% python3 -q
>>> import numpy as np
>>> np.set_printoptions(precision=2, suppress=True, linewidth=140, floatmode="fixed")
>>> mat = np.load("out16.npy")
>>> mat
array([[ 0,  0,  0,  0,  7,  0,  0,  0,  0,  0,  0,  0,  0, -9,  0],
       [-5,  0,  0,  1,  0,  0,  0,  0,  0,  0, -1,  0,  0,  0, -6],
       [ 0,  0,  0,  0,  0,  0,  0,  0,  4,  0,  0,  0,  0,  0,  0],
       [ 0,  0,  0,  0, -2,  0,  5,  7,  4,  0,  0,  0,  9,  0,  0],
       [-2, -8,  0,  4,  3,  0,  0,  0,  0,  0,  0, -6,  0,  0,  0],
       [ 0,  0,  0,  0,  0,  0,  0,  0,  0,  6,  9, -3,  0, -7,  0],
       [ 0, -3,  0,  0,  5,  0,  0,  0,  0,  0,  0,  0,  0, -8,  0],
       [ 0,  0,  0,  0,  0,  0,  0,  0,  0,  0,  6,  2, -2,  0,  0],
       [ 0,  0,  0,  0,  0,  0, -3,  9, -9,  0,  0,  0,  0,  0, -2],
       [ 0, -4,  0, -4,  8,  4,  0, -8,  0,  0,  0, -6,  0, -2,  0],
       [ 0,  5,  3,  0,  0, -3,  0,  0,  6,  0, -6,  0,  0,  0,  0],
       [ 0,  0,  0,  0,  0,  3,  0,  0,  0,  0,  0,  0, -2,  0,  0],
       [-7, -9,  0,  0,  0,  3,  0,  0,  6,  0,  0,  0, -3,  0,  0],
       [ 0,  9,  8,  0,  0,  0,  0,  0,  0,  3,  0,  0,  0,  0,  0]])
>>> T = np.stack([mat, -1 * mat, mat[::-1]])
>>> np.linalg.matrix_rank(T)
array([14, 14, 14])
>>> vec = np.array([1, 1, 2, 2, 0, 2, 1, 3, 1, 3, 0, 1, 3, 0, 3])
>>> np.sign((mat @ vec).round(6))
array([ 0, -1,  1,  1, -1,  1, -1, -1,  1, -1,  1,  0, -1,  1])
>>> (mat @ vec).argmax()
np.int64(3)
>>> vec = np.array([2, 3, 0, -1, 1, 1, 0, -2, -1, 0, 0, 3, 0, -3, -3])
>>> h = np.maximum(mat @ vec, 0)
>>> np.maximum(mat @ (3 * vec), 0)
array([102,  21,   0,   0,   0,  36,  60,  18,   0,  24,  18,   9,   0,  81])
>>> np.flatnonzero(h > 1e-9)
array([ 0,  1,  5,  6,  7,  9, 10, 11, 13])
>>> W0 = np.array([[1, -1, 1, -1], [2, -2, 2, -2], [1, -1, 1, -1], [2, -2, 2, -2]])
>>> W0
array([[ 1, -1,  1, -1],
       [ 2, -2,  2, -2],
       [ 1, -1,  1, -1],
       [ 2, -2,  2, -2]])
>>> np.linalg.lstsq(W0[:-1].T, W0[-1])[2]
np.int32(1)
